$ ipython --no-banner

In [1]: import numpy as np

In [2]: from numpy import linalg as LA

In [3]: np.set_printoptions(precision=1, suppress=True, linewidth=100, legacy="1.25")

In [4]: A = np.load("out14.npy")

In [5]: A
Out[5]: 
array([[ 1.3,  0.2, -0.2,  0.5],
       [ 0.2,  2. ,  0.1,  0.1],
       [-0.2,  0.1,  1.9,  0.2],
       [ 0.5,  0.1,  0.2,  2.8]])

In [6]: A2 = LA.inv(A)

In [7]: LA.inv(A2)
Out[7]: 
array([[ 1.3,  0.2, -0.2,  0.5],
       [ 0.2,  2. ,  0.1,  0.1],
       [-0.2,  0.1,  1.9,  0.2],
       [ 0.5,  0.1,  0.2,  2.8]])

In [8]: round(float(LA.cond(A)), 1)
Out[8]: 2.9

In [9]: np.round(LA.det(A) * A2, 1) + 0
Out[9]: 
array([[10.5, -1. ,  1.4, -1.9],
       [-1. ,  6.2, -0.4,  0. ],
       [ 1.4, -0.4,  6.7, -0.7],
       [-1.9,  0. , -0.7,  4.8]])

In [10]: (np.abs(A2) > 1e-9).astype(int)
Out[10]: 
array([[1, 1, 1, 1],
       [1, 1, 1, 1],
       [1, 1, 1, 1],
       [1, 1, 1, 1]])

In [11]: evals, evecs = LA.eigh(A)

In [12]: x = np.array([3, 3, 3, 0])

In [13]: (np.sign(evecs[:, -1].round(6)) == np.sign(evecs[0, -1].round(6))).astype(int)
Out[13]: array([1, 1, 1, 1])

In [14]: np.round(x @ A @ x / (x @ x), 1), round(float(evals[0]), 1), np.round(evals[-1], 1)
Out[14]: (1.8, 1.0, 3.0)

In [15]: evecs * np.abs(evals) @ evecs.T
Out[15]: 
array([[ 1.3,  0.2, -0.2,  0.5],
       [ 0.2,  2. ,  0.1,  0.1],
       [-0.2,  0.1,  1.9,  0.2],
       [ 0.5,  0.1,  0.2,  2.8]])

In [16]: W0 = np.load("w.npy")

In [17]: W0
Out[17]: 
array([[ 5.2,  0.3,  6.9],
       [ 4.5, -0.9,  7. ],
       [ 4.3,  0.1,  7.3],
       [ 5.6,  0.3,  6.7],
       [ 4.7,  0.3,  6.7],
       [ 5.1, -0.3,  7.1],
       [ 4.9, -0.1,  7.1],
       [ 5. ,  0.1,  7.5],
       [ 5.4, -0.1,  6.8],
       [ 5.5, -0.2,  7.6],
       [ 5. , -0.4,  6.9],
       [ 8. ,  6.1,  2.1],
       [ 8. ,  6.1,  2.5],
       [ 7.7,  5.6,  2.1],
       [ 7.9,  5.9,  2. ],
       [ 7.7,  6.4,  1.5],
       [ 8.2,  5.9,  1.9],
       [ 8.4,  6.5,  2.2],
       [ 8. ,  5.9,  2.2],
       [ 7.9,  6.3,  1.7],
       [ 8. ,  6.3,  2.2],
       [ 8. ,  6.1,  2. ]])

In [18]: A2 = A / LA.norm(A, axis=1, keepdims=True)

In [19]: G = A2 @ A2.T

In [20]: LA.norm(A2, axis=1)
Out[20]: array([1., 1., 1., 1.])

In [21]: G
Out[21]: 
array([[ 1. ,  0.2, -0.2,  0.5],
       [ 0.2,  1. ,  0.1,  0.1],
       [-0.2,  0.1,  1. ,  0.2],
       [ 0.5,  0.1,  0.2,  1. ]])

In [22]: A2 = np.c_[W0[:, :1] @ np.array([[-3]]), np.array([1, 0, 3, 1, 2, 1, 0, 0, 2, 2, 3, 2, 1, 2, 3, 3, 0, 3, 1, 2, 3, 2])]

In [23]: A2
Out[23]: 
array([[-15.6,   1. ],
       [-13.5,   0. ],
       [-12.9,   3. ],
       [-16.8,   1. ],
       [-14.1,   2. ],
       [-15.3,   1. ],
       [-14.7,   0. ],
       [-15. ,   0. ],
       [-16.2,   2. ],
       [-16.5,   2. ],
       [-15. ,   3. ],
       [-24. ,   2. ],
       [-24. ,   1. ],
       [-23.1,   2. ],
       [-23.7,   3. ],
       [-23.1,   3. ],
       [-24.6,   0. ],
       [-25.2,   3. ],
       [-24. ,   1. ],
       [-23.7,   2. ],
       [-24. ,   3. ],
       [-24. ,   2. ]])

In [24]: np.round(LA.lstsq(W0, A2[:, 0])[0], 1) + 0
Out[24]: array([-3.,  0.,  0.])

In [25]: np.round(LA.norm(A2 - W0 @ LA.lstsq(W0, A2)[0], axis=0), 1) + 0
Out[25]: array([0. , 4.6])

In [26]: LA.norm(LA.qr(W0)[0].T @ A2, axis=0) ** 2 / ((A2 ** 2).sum(axis=0) + 1e-12)
Out[26]: array([1. , 0.8])

In [27]: LA.matrix_rank(A2)
Out[27]: 2

In [28]: LA.matrix_rank(np.c_[W0, A2])
Out[28]: 4

In [29]: Uu, sigma, Vt = LA.svd(W0)

In [30]: np.argmax(sigma[:-1] / (sigma[1:] + 1e-6)) + 1
Out[30]: 2

In [31]: A2 = Uu[:, :2] @ np.diag(sigma[:2]) @ Vt[:2]

In [32]: LA.matrix_rank(W0, rtol=0.05)
Out[32]: 2

In [33]: round(LA.norm(W0 - A2) / LA.norm(W0), 1)
Out[33]: 0.0

In [34]: G = W0.T @ W0

In [35]: np.diag(G)
Out[35]: array([979.9, 411.4, 594.7])

In [36]: np.allclose(G, G.T)
Out[36]: True

In [37]: LA.svd(W0, compute_uv=False) ** 2
Out[37]: array([1608.2,  376.5,    1.3])

In [38]: LA.eigvalsh(G)[::-1]
Out[38]: array([1608.2,  376.5,    1.3])

In [39]: round(float(np.trace(G)), 1), round((W0 ** 2).sum(), 1)
Out[39]: (1986.0, 1986.0)

In [40]: (W0 @ W0.T).shape
Out[40]: (22, 22)

In [41]: LA.matrix_rank(G)
Out[41]: 3

In [42]: G = np.cov(W0, rowvar=False)

In [43]: G.shape
Out[43]: (3, 3)

In [44]: round(np.corrcoef(W0[:, 1], W0[:, 0])[0, 1], 1)
Out[44]: 1.0

In [45]: W0.std(axis=0)
Out[45]: array([1.5, 3.1, 2.5])

In [46]: np.argwhere(np.triu(np.abs(np.corrcoef(W0.T)) > 0.8, 1))
Out[46]: 
array([[0, 1],
       [0, 2],
       [1, 2]])

In [47]: np.polyfit(W0[:, 1], W0[:, 0], 1)
Out[47]: array([0.5, 5.1])

In [48]: LA.eigvalsh(G)[::-1]
Out[48]: array([19. ,  0.1,  0.1])

In [49]: t = np.deg2rad(135)

In [50]: E = np.eye(4)

In [51]: E[np.ix_([1, 0], [1, 0])] = [[np.cos(t), -np.sin(t)], [np.sin(t), np.cos(t)]]

In [52]: E
Out[52]: 
array([[-0.7,  0.7,  0. ,  0. ],
       [-0.7, -0.7,  0. ,  0. ],
       [ 0. ,  0. ,  1. ,  0. ],
       [ 0. ,  0. ,  0. ,  1. ]])

In [53]: # keeps lengths

In [54]: q, evecs = LA.qr(E[:, :2])[0], LA.qr(E[:, 2:])[0]

In [55]: sigma = LA.svd(q.T @ evecs, compute_uv=False)

In [56]: np.degrees(np.arccos(sigma.clip(0, 1)))
Out[56]: array([90., 90.])

In [57]: (sigma > 0.9).sum()
Out[57]: 0

In [58]: mat = np.load("block10.npy")

In [59]: mat
Out[59]: 
array([[ 3.2,  0.8, -2.8],
       [ 1.1,  3.1, -1. ],
       [ 0.6,  0.6,  1.2]])

In [60]: (mat - mat.T) / 2
Out[60]: 
array([[ 0. , -0.2, -1.7],
       [ 0.2,  0. , -0.8],
       [ 1.7,  0.8,  0. ]])

In [61]: np.allclose(mat @ mat.T, mat.T @ mat)
Out[61]: False

In [62]: round(np.abs(LA.eigvals(mat)).max(), 1)
Out[62]: 2.9

In [63]: mat @ mat
Out[63]: 
array([[  9.4,   3.4, -13.1],
       [  6.3,   9.9,  -7.4],
       [  3.3,   3.1,  -0.8]])

In [64]: np.round(LA.det(mat), 1)
Out[64]: 15.6

In [65]: (mat + mat.T) / 2
Out[65]: 
array([[ 3.2,  1. , -1.1],
       [ 1. ,  3.1, -0.2],
       [-1.1, -0.2,  1.2]])

In [66]: LA.determinant(mat)
Traceback (most recent call last):
  Cell In[66], line 1
    LA.determinant(mat)
AttributeError: module 'numpy.linalg' has no attribute 'determinant'


In [67]: np.sort(np.abs(LA.eigvals(mat)))
Out[67]: array([1.9, 2.9, 2.9])

In [68]: np.kron(np.eye(2, dtype=int), mat)
Out[68]: 
array([[ 3.2,  0.8, -2.8,  0. ,  0. , -0. ],
       [ 1.1,  3.1, -1. ,  0. ,  0. , -0. ],
       [ 0.6,  0.6,  1.2,  0. ,  0. ,  0. ],
       [ 0. ,  0. , -0. ,  3.2,  0.8, -2.8],
       [ 0. ,  0. , -0. ,  1.1,  3.1, -1. ],
       [ 0. ,  0. ,  0. ,  0.6,  0.6,  1.2]])

In [69]: round(np.einsum("ij,ji->", mat, mat), 1)
Out[69]: 18.5

In [70]: round(float(LA.eigvals(mat).sum().real), 1)
Out[70]: 7.5

In [71]: np.round(LA.det(mat.T), 1)
Out[71]: 15.6

In [72]: f = np.array([0, -2, 0])

In [73]: F = f[np.abs(np.subtract.outer(np.arange(3), np.arange(3)))]

In [74]: F
Out[74]: 
array([[ 0, -2,  0],
       [-2,  0, -2],
       [ 0, -2,  0]])

In [75]: x = np.array([9, 3, 3])

In [76]: (F * x).sum(axis=1)
Out[76]: array([ -6, -24,  -6])

In [77]: F * x
Out[77]: 
array([[  0,  -6,   0],
       [-18,   0,  -6],
       [  0,  -6,   0]])

In [78]: LA.norm(F @ x) <= LA.norm(F, 2) * LA.norm(x) + 1e-9
Out[78]: True

In [79]: F @ x
Out[79]: array([ -6, -24,  -6])

In [80]: F @ np.eye(3)[1]
Out[80]: array([-2.,  0., -2.])

In [81]: Uu, sigma, Vt = LA.svd(F)

In [82]: np.argmax(sigma[:-1] / (sigma[1:] + 1e-6)) + 1
Out[82]: 2

In [83]: A2 = Uu[:, :2] @ np.diag(sigma[:2]) @ Vt[:2]

In [84]: round(LA.norm(F - A2, 2), 1), sigma[2]
Out[84]: (0.0, -0.0)

In [85]: np.round(LA.norm(F - A2) / LA.norm(F), 1)
Out[85]: 0.0

In [86]: M = np.load("m.npy")

In [87]: M
Out[87]: 
array([[-27,   0, -18,  27],
       [-21,   0, -14,  21],
       [-12,   0,  -8,  12],
       [-21,   0, -14,  21]])

In [88]: rng = np.random.default_rng(38)

In [89]: z = rng.permutation(4)

In [90]: z
Out[90]: array([3, 0, 1, 2])

In [91]: A2 = M[z][:, z]

In [92]: A2
Out[92]: 
array([[ 21, -21,   0, -14],
       [ 27, -27,   0, -18],
       [ 21, -21,   0, -14],
       [ 12, -12,   0,  -8]])

In [93]: round(LA.det(A2), 1), round(LA.det(M[z]), 1)
Out[93]: (0.0, 0.0)

In [94]: round(float(LA.norm(M, 2) / LA.norm(M)), 1)
Out[94]: 1.0

In [95]: Uu, sigma, Vt = LA.svd(M)

In [96]: evecs = Vt[:(sigma > 1e-8).sum()]

In [97]: x = M[2] + 5 * M[1] + rng.integers(2) * np.eye(4)[2]

In [98]: x
Out[98]: array([-117.,    0.,  -78.,  117.])

In [99]: np.allclose(evecs.T @ evecs @ x, x)
Out[99]: True

In [100]: LA.matrix_rank(np.vstack([M, x]))
Out[100]: 1

In [101]: evecs.T @ evecs
Out[101]: 
array([[ 0.4,  0. ,  0.3, -0.4],
       [ 0. ,  0. ,  0. ,  0. ],
       [ 0.3,  0. ,  0.2, -0.3],
       [-0.4,  0. , -0.3,  0.4]])

In [102]: A2 = M / np.sqrt((M ** 2).mean(axis=1, keepdims=True))

In [103]: LA.matrix_rank(A2) == LA.matrix_rank(M)
Out[103]: True

In [104]: A2[0]
Out[104]: array([-1.3,  0. , -0.9,  1.3])

In [105]: M - M.mean(axis=1, keepdims=True)
Out[105]: 
array([[-22.5,   4.5, -13.5,  31.5],
       [-17.5,   3.5, -10.5,  24.5],
       [-10. ,   2. ,  -6. ,  14. ],
       [-17.5,   3.5, -10.5,  24.5]])

In [106]: LA.norm(A2, axis=1)
Out[106]: array([2., 2., 2., 2.])

In [107]: data = np.loadtxt("layer19.csv", delimiter=",")

In [108]: data
Out[108]: 
array([[ 0., -6.,  3.],
       [ 6.,  0., -6.],
       [-3.,  6.,  0.]])

In [109]: round(float(LA.norm(data, 2) / LA.norm(data)), 1)
Out[109]: 0.7

In [110]: LA.matrix_rank(data, rtol=0.1)
Out[110]: 2

In [111]: LA.cond(data) > 100
Out[111]: True

In [112]: np.einsum("ii->", data)
Out[112]: 0.0

In [113]: np.kron(np.eye(2, dtype=int), data)
Out[113]: 
array([[ 0., -6.,  3.,  0., -0.,  0.],
       [ 6.,  0., -6.,  0.,  0., -0.],
       [-3.,  6.,  0., -0.,  0.,  0.],
       [ 0., -0.,  0.,  0., -6.,  3.],
       [ 0.,  0., -0.,  6.,  0., -6.],
       [-0.,  0.,  0., -3.,  6.,  0.]])

In [114]: np.round(LA.det(data[::-1]), 1)
Out[114]: 0.0

In [115]: round(float(LA.det(2 * data)), 1), np.round(LA.det(data), 1)
Out[115]: (0.0, 0.0)

In [116]: np.round(LA.eigvals(data), 1) + 0
Out[116]: array([0.+9.j, 0.-9.j, 0.+0.j])
